% python3 -q
>>> import numpy as np
>>> import numpy.linalg as la
>>> np.set_printoptions(precision=2, suppress=True, linewidth=100)
>>> feats = np.load("case16.npy")
>>> print(feats)
[[ 6  0  0  0  0  0  0]
 [-2  7  0  0  0  0  0]
 [-2  7 -8  0  0  0  0]
 [-6 -2  9 -5  0  0  0]
 [ 7 -1  0 -3  7  0  0]
 [-7  2  1  1  0  1  0]
 [-5  7  2 -9 -5 -6 -8]]
>>> rng = np.random.default_rng(58)
>>> idx = rng.permutation(7)
>>> other = feats[:, idx] * rng.choice([-1, 1], 7)
>>> print(other)
[[ 0  0  0  6  0  0  0]
 [ 0  0  0 -2  0  0 -7]
 [ 8  0  0 -2  0  0 -7]
 [-9  0 -5 -6  0  0  2]
 [ 0  7 -3  7  0  0  1]
 [-1  0  1 -7 -1  0 -2]
 [-2 -5 -9 -5  6  8 -7]]
>>> U, _, vt = la.svd(feats.T @ other)
>>> print(np.round(U @ vt, 2) + 0)
[[ 0.  0.  0.  1.  0.  0.  0.]
 [ 0.  0.  0.  0.  0.  0. -1.]
 [-1.  0.  0.  0.  0.  0.  0.]
 [ 0.  0.  1.  0.  0.  0.  0.]
 [ 0.  1.  0.  0.  0.  0.  0.]
 [ 0.  0.  0.  0. -1.  0.  0.]
 [ 0.  0.  0.  0.  0. -1.  0.]]
>>> other = feats + rng.integers(-2, 3, (7, 6)) @ rng.integers(-2, 3, (6, 7))
>>> print(other)
[[ 20   2  -2   6   5  -1   0]
 [  7  10  -3   7   7  -6   6]
 [  1   8 -12   3   3  -7   4]
 [-14   4  11  -7  -3  -1   2]
 [  1  -9   4 -10   2   7  -6]
 [ -7   4 -10   6   0  -6   4]
 [-10  11  -3  -8  -4 -14  -6]]
>>> print(other - feats)
[[ 14   2  -2   6   5  -1   0]
 [  9   3  -3   7   7  -6   6]
 [  3   1  -4   3   3  -7   4]
 [ -8   6   2  -2  -3  -1   2]
 [ -6  -8   4  -7  -5   7  -6]
 [  0   2 -11   5   0  -7   4]
 [ -5   4  -5   1   1  -8   2]]
>>> print(np.round(la.svd(other - feats, compute_uv=False), 2) + 0)
[30.32 18.72  9.26  4.94  3.22  1.37  0.  ]
